$ python3 -q
>>> import numpy as np
>>> np.set_printoptions(precision=2, suppress=True, linewidth=200)
>>> def rd(a):
...     return np.round(a, 2) + 0
... 
>>> W0 = np.load("layer4.npy")
>>> print(W0)
[[-1  0  0  0  0  0  0]
 [-1 -1  0  0  0  0  0]
 [ 0  0 -2  0  0  0  0]
 [ 2 -2 -2  1  0  0  0]
 [-1 -2  2 -2  2  0  0]
 [ 0 -2  2  2 -1 -2  0]
 [ 0  0 -1  1 -1  2  0]]
>>> other = W0 / np.sqrt((W0 ** 2).mean(axis=1, keepdims=True))
>>> print(rd(np.linalg.norm(other, axis=1)))
[2.65 2.65 2.65 2.65 2.65 2.65 2.65]
>>> np.linalg.matrix_rank(W0 - W0.mean(axis=1, keepdims=True))
np.int64(6)
>>> np.linalg.matrix_rank(other) == np.linalg.matrix_rank(W0)
np.True_
>>> U, sigma, VT = np.linalg.svd(W0)
>>> print(np.argmax(sigma[:-1] / (sigma[1:] + 1e-6)) + 1)
6
>>> rd(sigma)
array([5.06, 4.24, 3.22, 2.13, 1.57, 0.14, 0.  ])
>>> other = U[:, :6] @ np.diag(sigma[:6]) @ VT[:6]
>>> np.linalg.matrix_rank(W0, rtol=0.05)
np.int64(5)
>>> rd(other)
array([[-1.,  0.,  0.,  0.,  0.,  0.,  0.],
       [-1., -1.,  0.,  0.,  0.,  0.,  0.],
       [ 0.,  0., -2.,  0.,  0.,  0.,  0.],
       [ 2., -2., -2.,  1.,  0.,  0.,  0.],
       [-1., -2.,  2., -2.,  2.,  0.,  0.],
       [ 0., -2.,  2.,  2., -1., -2.,  0.],
       [ 0.,  0., -1.,  1., -1.,  2.,  0.]])
>>> rd(np.linalg.norm(W0 - other, 2)), sigma[6]
(np.float64(0.0), np.float64(0.0))
>>> rd(np.abs(W0 - other).max())
np.float64(0.0)
>>> rd(np.linalg.norm(W0 - other) / np.linalg.norm(W0))
np.float64(0.0)
>>> r = np.linalg.matrix_rank(W0)
>>> r
np.int64(6)
>>> ns = np.linalg.svd(W0)[2][r:].T
>>> [int(np.linalg.matrix_rank(W0[:, :j + 1])) for j in range(7)]
[1, 2, 3, 4, 5, 6, 6]
